% python3 -q
>>> import numpy as np
>>> import numpy.linalg as la
>>> np.set_printoptions(precision=2, suppress=True, linewidth=200, floatmode="fixed")
>>> W0 = np.array([[0.5, 0.5, 0.0, 0.0],
...     [0.0, 1.0, 0.0, 0.0],
...     [0.5, 0.0, 0.5, 0.0],
...     [0.0, 0.25, 0.25, 0.5]])
>>> A2 = np.array([[2, -1, 0], [-4, 3, -6]])
>>> cent = np.kron(A2, W0)
>>> print(round(la.norm(cent, 2), 2), round(la.norm(A2, 2) * la.norm(W0, 2), 2))
9.45 9.45
>>> ev, vecs = la.eig(W0)
>>> print(np.sort(la.eigvals(W0 @ W0)))
[0.25 0.25 0.25 1.00]
>>> print(np.sort(la.eigvals(la.inv(W0))))
[1.00 2.00 2.00 2.00]
>>> print(np.sort(la.eigvals(W0.T)))
[0.50 0.50 0.50 1.00]
>>> print(W0.shape)
(4, 4)
>>> print(la.svd(W0, compute_uv=False))
[1.19 0.77 0.55 0.25]
>>> print(W0.sum(axis=1))
[1.00 1.00 1.00 1.00]
>>> print(np.count_nonzero(W0))
8
>>> print(W0 - W0[0])
[[ 0.00  0.00  0.00  0.00]
 [-0.50  0.50  0.00  0.00]
 [ 0.00 -0.50  0.50  0.00]
 [-0.50 -0.25  0.25  0.50]]
>>> print(W0.sum(axis=0))
[1.00 1.75 0.75 0.50]
>>> print(la.matrix_rank(W0))
4
>>> Q, vecs = la.qr(W0[:, :1])[0], la.qr(W0[:, 1:])[0]
>>> sig = la.svd(Q.T @ vecs, compute_uv=False)
>>> print(sig)
[0.77]
>>> print(round(float(la.norm(Q @ Q.T - vecs @ vecs.T, 2)), 2))
1.0
>>> print((sig > 0.9).sum())
0
>>> feats = np.load("sample15.npy")
>>> print(feats)
[[ 5  5  5  5  5  5  5  5  5  5]
 [ 5 10 10 10 10 10 10 10 10 10]
 [ 5 10 15 15 15 15 15 15 15 15]
 [ 5 10 15 20 20 20 20 20 20 20]
 [ 5 10 15 20 25 25 25 25 25 25]
 [ 5 10 15 20 25 30 30 30 30 30]
 [ 5 10 15 20 25 30 35 35 35 35]
 [ 5 10 15 20 25 30 35 40 40 40]
 [ 5 10 15 20 25 30 35 40 45 45]
 [ 5 10 15 20 25 30 35 40 45 50]]
>>> x0 = np.array([-2, 3, -2, -2, 1, 3, 0, 3, -1, -2])
>>> rhs = feats @ x0
>>> print(rhs)
[ 5 20 20 30 50 65 65 65 50 40]
>>> print(la.solve(feats, feats[:, 1]))
[0.00 1.00 0.00 0.00 0.00 0.00 0.00 0.00 0.00 0.00]
>>> print(la.solve(feats, rhs + feats[:, 8]))
[-2.00  3.00 -2.00 -2.00  1.00  3.00  0.00  3.00  0.00 -2.00]
>>> L = la.cholesky(feats)
>>> print(np.diag(L) ** 2)
[5.00 5.00 5.00 5.00 5.00 5.00 5.00 5.00 5.00 5.00]
>>> A2 = np.array([[1, 0],
...     [-1, 0],
...     [0, 2],
...     [-2, -1],
...     [2, -1],
...     [2, 1],
...     [0, 2],
...     [1, -1],
...     [-2, 2],
...     [1, -2]])
>>> print(np.einsum("ik,kj->ji", feats, A2))
[[10 15 25 35 55 65 65 65 60 65]
 [10 20 30 30 35 45 50 45 45 35]]
>>> print(np.einsum("ij->j", feats))
[ 50  95 135 170 200 225 245 260 270 275]
>>> A2 = la.inv(feats)
>>> print(np.round(la.slogdet(feats)[0], 2))
1.0
>>> print(np.round(feats @ A2, 2) + 0)
[[1.00 0.00 0.00 0.00 0.00 0.00 0.00 0.00 0.00 0.00]
 [0.00 1.00 0.00 0.00 0.00 0.00 0.00 0.00 0.00 0.00]
 [0.00 0.00 1.00 0.00 0.00 0.00 0.00 0.00 0.00 0.00]
 [0.00 0.00 0.00 1.00 0.00 0.00 0.00 0.00 0.00 0.00]
 [0.00 0.00 0.00 0.00 1.00 0.00 0.00 0.00 0.00 0.00]
 [0.00 0.00 0.00 0.00 0.00 1.00 0.00 0.00 0.00 0.00]
 [0.00 0.00 0.00 0.00 0.00 0.00 1.00 0.00 0.00 0.00]
 [0.00 0.00 0.00 0.00 0.00 0.00 0.00 1.00 0.00 0.00]
 [0.00 0.00 0.00 0.00 0.00 0.00 0.00 0.00 1.00 0.00]
 [0.00 0.00 0.00 0.00 0.00 0.00 0.00 0.00 0.00 1.00]]
>>> print(np.allclose(A2, feats.T))
False
>>> rng = np.random.default_rng(483)
>>> idx = rng.permutation(10)
>>> print(idx)
[4 2 5 8 7 3 6 0 9 1]
>>> A2 = feats[idx][:, idx]
>>> print(A2)
[[25 15 25 25 25 20 25  5 25 10]
 [15 15 15 15 15 15 15  5 15 10]
 [25 15 30 30 30 20 30  5 30 10]
 [25 15 30 45 40 20 35  5 45 10]
 [25 15 30 40 40 20 35  5 40 10]
 [20 15 20 20 20 20 20  5 20 10]
 [25 15 30 35 35 20 35  5 35 10]
 [ 5  5  5  5  5  5  5  5  5  5]
 [25 15 30 45 40 20 35  5 50 10]
 [10 10 10 10 10 10 10  5 10 10]]
>>> data = np.load("mat.npy")
>>> print(data)
[[ 2  3  4  5  6  7  8]
 [ 9 10 11 12 13 14 15]
 [16 17 18 19 20 21 22]
 [23 24 25 26 27 28 29]
 [30 31 32 33 34 35 36]
 [37 38 39 40 41 42 43]
 [44 45 46 47 48 49 50]
 [51 52 53 54 55 56 57]]
>>> r = la.matrix_rank(data)
>>> print(r)
2
>>> ns = la.svd(data)[2][r:].T
>>> print([int(la.matrix_rank(data[:i])) for i in range(1, len(data) + 1)])
[1, 2, 2, 2, 2, 2, 2, 2]
>>> print(la.matrix_rank(data.T @ data), la.matrix_rank(data @ data.T))
2 2
>>> print(ns.shape)
(7, 5)
>>> print([int(la.matrix_rank(data[:, :j + 1])) for j in range(7)])
[1, 2, 2, 2, 2, 2, 2]
>>> J, _ = la.qr(np.array([[-0.3, -0.4, 0.0, -1.5, -0.6, -0.4],
...     [-0.3, 0.5, 1.4, 0.8, -0.4, -0.6],
...     [-1.2, -0.1, 1.0, -1.5, -0.8, -1.2],
...     [-0.6, -0.8, 0.0, 0.3, -0.8, 1.0],
...     [1.1, 1.0, -0.3, 0.2, -0.8, -2.0],
...     [0.9, -2.0, -2.0, -0.8, 1.5, -0.2]]))
>>> print(J.round(2) + 0)
[[-0.15  0.17  0.00  0.62 -0.28 -0.70]
 [-0.15 -0.20  0.97 -0.04 -0.01 -0.04]
 [-0.60  0.06 -0.04  0.52  0.00  0.60]
 [-0.30  0.33  0.00 -0.44 -0.77  0.06]
 [ 0.55 -0.42  0.02  0.33 -0.56  0.30]
 [ 0.45  0.80  0.25  0.18  0.08  0.23]]
>>> x0 = np.array([2, 3, -3, -9, -9, 5, -9])
>>> a = np.maximum(data @ x0, 0)
>>> print(np.maximum(data @ (3 * x0), 0))
[0 0 0 0 0 0 0 0]
>>> print(np.flatnonzero(a > 1e-9))
[]
>>> print(np.maximum(data @ x0, 0) - np.maximum(-data @ x0, 0))
[ -135  -275  -415  -555  -695  -835  -975 -1115]
>>> print((J + J.T) / 2)
[[-0.15  0.01 -0.30  0.16  0.13 -0.12]
 [ 0.01 -0.20  0.51  0.15 -0.21  0.38]
 [-0.30  0.51 -0.04  0.26  0.01  0.43]
 [ 0.16  0.15  0.26 -0.44 -0.22  0.12]
 [ 0.13 -0.21  0.01 -0.22 -0.56  0.19]
 [-0.12  0.38  0.43  0.12  0.19  0.23]]
>>> print((J - J.T) / 2)
[[ 0.00  0.16  0.30  0.46 -0.42 -0.57]
 [-0.16  0.00  0.46 -0.18  0.21 -0.42]
 [-0.30 -0.46  0.00  0.26 -0.01  0.18]
 [-0.46  0.18 -0.26  0.00 -0.55 -0.06]
 [ 0.42 -0.21  0.01  0.55  0.00  0.11]
 [ 0.57  0.42 -0.18  0.06 -0.11  0.00]]
>>> x0 = np.array([0, -1, -1, 3, 3, 0])
>>> rhs = J @ x0
>>> print(rhs)
[ 0.85 -0.89  1.55 -3.99 -0.29 -0.25]
>>> print(np.round(la.solve(J.T, J[1]), 2) + 0)
[0.00 1.00 0.00 0.00 0.00 0.00]
>>> arr = np.array([[7.31, 0.53, 7.63, 11.46, 0.6],
...     [9.22, -0.3, 10.06, 12.28, -0.3],
...     [9.11, -0.04, 12.26, 12.22, 0.51],
...     [3.18, 0.01, 1.97, 3.98, 0.42],
...     [8.82, 0.3, 4.56, 7.67, -0.05],
...     [6.0, -0.15, 8.8, 9.69, 0.56]])
>>> print(la.norm(arr, axis=0))
[18.58  0.70 20.29 24.50  1.10]
>>> print(round(float(la.norm(arr, 1)), 2), round(la.norm(arr, np.inf), 2))
57.3 34.14
>>> print(round(float(la.norm(arr, 2)), 2))
36.55
>>> print(la.norm(arr, axis=1))
[15.61 18.36 19.57  5.48 12.55 14.41]
>>> print(np.round(la.norm(arr, "nuc"), 2))
43.99
>>> print(round(arr[2] @ arr[0], 2))
300.46
>>> U, sig, VT = la.svd(arr, full_matrices=False)
>>> print(np.abs(U[:, 0]).round(6).argmax())
2
>>> print(U.shape, sig.shape, VT.shape)
(6, 5) (5,) (5, 5)
>>> print(np.round(np.abs(VT[0]), 2) + 0)
[0.50 0.00 0.55 0.67 0.02]
>>> print(np.round(U.T @ U, 2) + 0)
[[1.00 0.00 0.00 0.00 0.00]
 [0.00 1.00 0.00 0.00 0.00]
 [0.00 0.00 1.00 0.00 0.00]
 [0.00 0.00 0.00 1.00 0.00]
 [0.00 0.00 0.00 0.00 1.00]]
>>> print(np.cumsum(sig ** 2) / np.sum(sig ** 2))
[0.98 1.00 1.00 1.00 1.00]
>>> print(np.round(U.T @ arr @ VT.T, 2) + 0)
[[36.55  0.00  0.00  0.00  0.00]
 [ 0.00  4.22  0.00  0.00  0.00]
 [ 0.00  0.00  2.03  0.00  0.00]
 [ 0.00  0.00  0.00  0.81  0.00]
 [ 0.00  0.00  0.00  0.00  0.38]]
>>> A2 = np.c_[arr[:, :4] @ np.array([[1, 0, 1, 2], [1, 0, 0, 2], [0, 0, 1, 0], [0, 0, 2, 0]]), np.array([-2, 2, 0, 2, -3, 2])]
>>> print(A2)
[[ 7.84  0.00 37.86 15.68 -2.00]
 [ 8.92  0.00 43.84 17.84  2.00]
 [ 9.07  0.00 45.81 18.14  0.00]
 [ 3.19  0.00 13.11  6.38  2.00]
 [ 9.12  0.00 28.72 18.24 -3.00]
 [ 5.85  0.00 34.18 11.70  2.00]]
>>> print(la.matrix_rank(A2))
3
>>> print(np.round(la.norm(A2 - arr @ la.lstsq(arr, A2)[0], axis=0), 2) + 0)
[0.00 0.00 0.00 0.00 0.56]
>>> print(np.round(la.lstsq(arr, A2[:, 0])[0], 2) + 0)
[1.00 1.00 0.00 0.00 0.00]
>>> print(la.norm(la.qr(arr)[0].T @ A2, axis=0) ** 2 / ((A2 ** 2).sum(axis=0) + 1e-12))
[1.00 0.00 1.00 1.00 0.99]
